$ ipython --no-banner

In [1]: import numpy as np

In [2]: from numpy import linalg as LA

In [3]: np.set_printoptions(precision=3, suppress=True, linewidth=200)

In [4]: rd = lambda a: np.round(a, 3) + 0

In [5]: feats = np.load("out19.npy")

In [6]: print(feats)
[[2 2 2 2]
 [2 4 4 4]
 [2 4 6 6]
 [2 4 6 8]]

In [7]: vals, evecs = LA.eigh(feats)

In [8]: x0 = np.array([2, 1, 1, 1])

In [9]: print(rd(evecs * np.abs(vals) @ evecs.T))
[[2. 2. 2. 2.]
 [2. 4. 4. 4.]
 [2. 4. 6. 6.]
 [2. 4. 6. 8.]]

In [10]: print(rd(x0 @ feats @ x0 / (x0 @ x0)), rd(vals[0]), rd(vals[-1]))
11.143 0.566 16.582

In [11]: print(x0 @ feats @ x0)
78

In [12]: print(np.abs(feats).sum(axis=1).max(), rd(np.abs(vals).max()))
20 16.582

In [13]: rng = np.random.default_rng(89231)

In [14]: idx = rng.integers(0, 2, 3)

In [15]: M = np.array([[0, 0, 1], [0, 0, 2], [2, 2, 2]]) * (idx[:, None] == idx)

In [16]: print(M)
[[0 0 0]
 [0 0 0]
 [0 0 2]]

In [17]: print(M @ M)
[[0 0 0]
 [0 0 0]
 [0 0 4]]

In [18]: print((M != 0).astype(int))
[[0 0 0]
 [0 0 0]
 [0 0 1]]

In [19]: print(rd(np.sort(LA.eigvals(M).real)))
[0. 0. 2.]

In [20]: print(np.flatnonzero(LA.matrix_power((M != 0) + (M.T != 0) + np.eye(3), 3)[1]))
[1]

In [21]: print((LA.matrix_power((M != 0) + (M.T != 0) + np.eye(3), 3) > 0).astype(int))
[[1 0 0]
 [0 1 0]
 [0 0 1]]

In [22]: A = np.array([[0.63, 0.54, -1.32, -3.72, 1.5, -0.27],
    ...:     [-0.14, -0.16, 0.38, 0.97, -0.39, 0.09],
    ...:     [1.68, -1.56, 2.98, 0.83, -0.25, 1.53]])

In [23]: # rows and columns are dependent

In [24]: Uu, sv, vt = LA.svd(A)

In [25]: evecs = vt[:(sv > 1e-8).sum()]

In [26]: x0 = A[2] + 5 * A[1] + rng.integers(2) * np.eye(6)[4]

In [27]: print(rd(x0))
[ 0.98 -2.36  4.88  5.68 -2.2   1.98]

In [28]: print(rd(LA.norm(x0 - evecs.T @ evecs @ x0)))
0.0

In [29]: print(rd(np.diag(evecs.T @ evecs)))
[0.287 0.143 0.515 0.778 0.13  0.147]

In [30]: arr = np.loadtxt("block5.csv", delimiter=",")

In [31]: print(arr)
[[-2.  0.  0.  0.]
 [ 0.  0.  0.  0.]
 [ 0.  0. -2.  0.]
 [ 0.  0.  0.  2.]]

In [32]: print(LA.matrix_rank(arr))
3

In [33]: arr[:, 4]
IndexError: index 4 is out of bounds for axis 1 with size 4


In [34]: print(arr - arr[0])
[[ 0.  0.  0.  0.]
 [ 2.  0.  0.  0.]
 [ 2.  0. -2.  0.]
 [ 2.  0.  0.  2.]]

In [35]: print(arr.mean(axis=0))
[-0.5  0.  -0.5  0.5]

In [36]: print(arr.sum(axis=0))
[-2.  0. -2.  2.]

In [37]: print(rd(LA.norm(arr)))
3.464

In [38]: print(np.count_nonzero(arr))
3

In [39]: K = np.array([[0, 0, 0, 0, 0],
    ...:     [6, -3, 9, 3, -3],
    ...:     [-2, 1, -3, -1, 1],
    ...:     [-2, 1, -3, -1, 1],
    ...:     [-6, 3, -9, -3, 3],
    ...:     [2, -1, 3, 1, -1],
    ...:     [0, 0, 0, 0, 0]])

In [40]: r = LA.matrix_rank(K)

In [41]: print(r)
1

In [42]: ns = LA.svd(K)[2][r:].T

In [43]: print(ns.shape)
(5, 4)

In [44]: print([int(LA.matrix_rank(np.delete(K, i, axis=0))) for i in range(7)])
[1, 1, 1, 1, 1, 1, 1]

In [45]: print(rd(ns @ ns.T))
[[ 0.75   0.125 -0.375 -0.125  0.125]
 [ 0.125  0.937  0.187  0.062 -0.063]
 [-0.375  0.187  0.437 -0.187  0.187]
 [-0.125  0.062 -0.187  0.937  0.063]
 [ 0.125 -0.063  0.187  0.063  0.938]]

In [46]: print([int(LA.matrix_rank(K[:, :j + 1])) for j in range(5)])
[1, 1, 1, 1, 1]

In [47]: print(LA.matrix_rank(K.T @ K), LA.matrix_rank(K @ K.T))
1 1

In [48]: Uu, sv, vt = LA.svd(K)

In [49]: print(rd(sv))
[18.33  0.    0.    0.    0.  ]

In [50]: print(np.argmax(sv[:-1] / (sv[1:] + 1e-6)) + 1)
1

In [51]: B = Uu[:, :1] @ np.diag(sv[:1]) @ vt[:1]

In [52]: print(rd(B))
[[ 0.  0.  0.  0.  0.]
 [ 6. -3.  9.  3. -3.]
 [-2.  1. -3. -1.  1.]
 [-2.  1. -3. -1.  1.]
 [-6.  3. -9. -3.  3.]
 [ 2. -1.  3.  1. -1.]
 [ 0.  0.  0.  0.  0.]]

In [53]: print(LA.matrix_rank(B))
1

In [54]: x0 = np.ones(4)

In [55]: for _ in range(7):
    ...:     x0 = feats @ x0
    ...:     x0 /= LA.norm(x0)
    ...:     print(round(x0 @ feats @ x0, 3))
    ...: 
16.561
16.581
16.582
16.582
16.582
16.582
16.582

In [56]: print(rd(LA.eigvalsh(feats)[-1]))
16.582

In [57]: print(np.argsort(-LA.norm(K, axis=0).round(6), kind="stable")[:3])
[2 0 1]

In [58]: print(LA.cond(K) > 100)
True

In [59]: data = np.array([[0, 0, 0, 3, 1, 1, 2],
    ...:     [3, 0, 1, 1, 0, 1, 1],
    ...:     [0, 2, 2, 1, 0, 2, 0],
    ...:     [0, 3, 1, 2, 3, 0, 1],
    ...:     [2, 1, 2, 3, 3, 1, 2],
    ...:     [0, 3, 0, 3, 2, 1, 3]])

In [60]: data[4] = data[0]

In [61]: print(data)
[[0 0 0 3 1 1 2]
 [3 0 1 1 0 1 1]
 [0 2 2 1 0 2 0]
 [0 3 1 2 3 0 1]
 [0 0 0 3 1 1 2]
 [0 3 0 3 2 1 3]]

In [62]: r = LA.matrix_rank(data)

In [63]: print(r)
5

In [64]: ns = LA.svd(data)[2][r:].T

In [65]: print(ns.shape)
(7, 2)

In [66]: m1 = np.load("test1.npy")

In [67]: print(m1)
[[ 1.  0.  0.]
 [-2.  1.  2.]
 [ 2.  0. -1.]]

In [68]: ang = np.radians(152)

In [69]: Rm = np.eye(3)

In [70]: Rm[2, 2] = Rm[0, 0] = np.cos(ang)

In [71]: Rm[2, 0], Rm[0, 2] = -np.sin(ang), np.sin(ang)

In [72]: print(rd(Rm))
[[-0.883  0.     0.469]
 [ 0.     1.     0.   ]
 [-0.469  0.    -0.883]]

In [73]: B = m1 @ Rm.T

In [74]: print(np.allclose(m1 @ m1.T, B @ B.T))
True

In [75]: print(np.allclose(LA.norm(m1, axis=1), LA.norm(B, axis=1)))
True

In [76]: r0 = np.array([-4, -9])

In [77]: print(rd(np.cross(Rm[2, :3], Rm[1, :3])))
[ 0.883  0.    -0.469]

In [78]: F = np.array([[0.0, 0.1, -1.5],
    ...:     [-1.6, 1.0, 0.3],
    ...:     [0.0, -0.9, -1.0],
    ...:     [-0.1, -0.3, -0.5]])

In [79]: F[2] = F[3] + 0.05 * rng.normal(size=3)

In [80]: print(rd(F))
[[ 0.     0.1   -1.5  ]
 [-1.6    1.     0.3  ]
 [-0.148 -0.321 -0.534]
 [-0.1   -0.3   -0.5  ]]

In [81]: x0 = np.array([4, -1, 5])

In [82]: y = F @ x0

In [83]: print(rd(LA.pinv(F) @ F))
[[1. 0. 0.]
 [0. 1. 0.]
 [0. 0. 1.]]

In [84]: print(rd(LA.lstsq(F, y)[0]))
[ 4. -1.  5.]

In [85]: LA.solve(F, y)
LinAlgError: Last 2 dimensions of the array must be square


In [86]: y = y + 0.02 * rng.normal(size=4)

In [87]: print(rd(y))
[-7.575 -5.9   -2.904 -2.576]

In [88]: c, *_ = LA.lstsq(F, y)

In [89]: print([round(float(LA.norm(LA.solve(F.T @ F + lam * np.eye(3), F.T @ y))), 2) for lam in (0, 1, 10, 100)])
[6.45, 4.63, 1.33, 0.16]

In [90]: B = np.c_[F[:, :1] @ np.array([[5]]), np.array([2, -2, 2, 0])]

In [91]: print(rd(B))
[[ 0.     2.   ]
 [-8.    -2.   ]
 [-0.741  2.   ]
 [-0.5    0.   ]]

In [92]: print(rd(LA.norm(B - F @ LA.lstsq(F, B)[0], axis=0)))
[0.    1.374]

In [93]: print(rd(LA.norm(LA.qr(F)[0].T @ B, axis=0) ** 2 / ((B ** 2).sum(axis=0) + 1e-12)))
[1.    0.843]

In [94]: print(LA.matrix_rank(B))
2
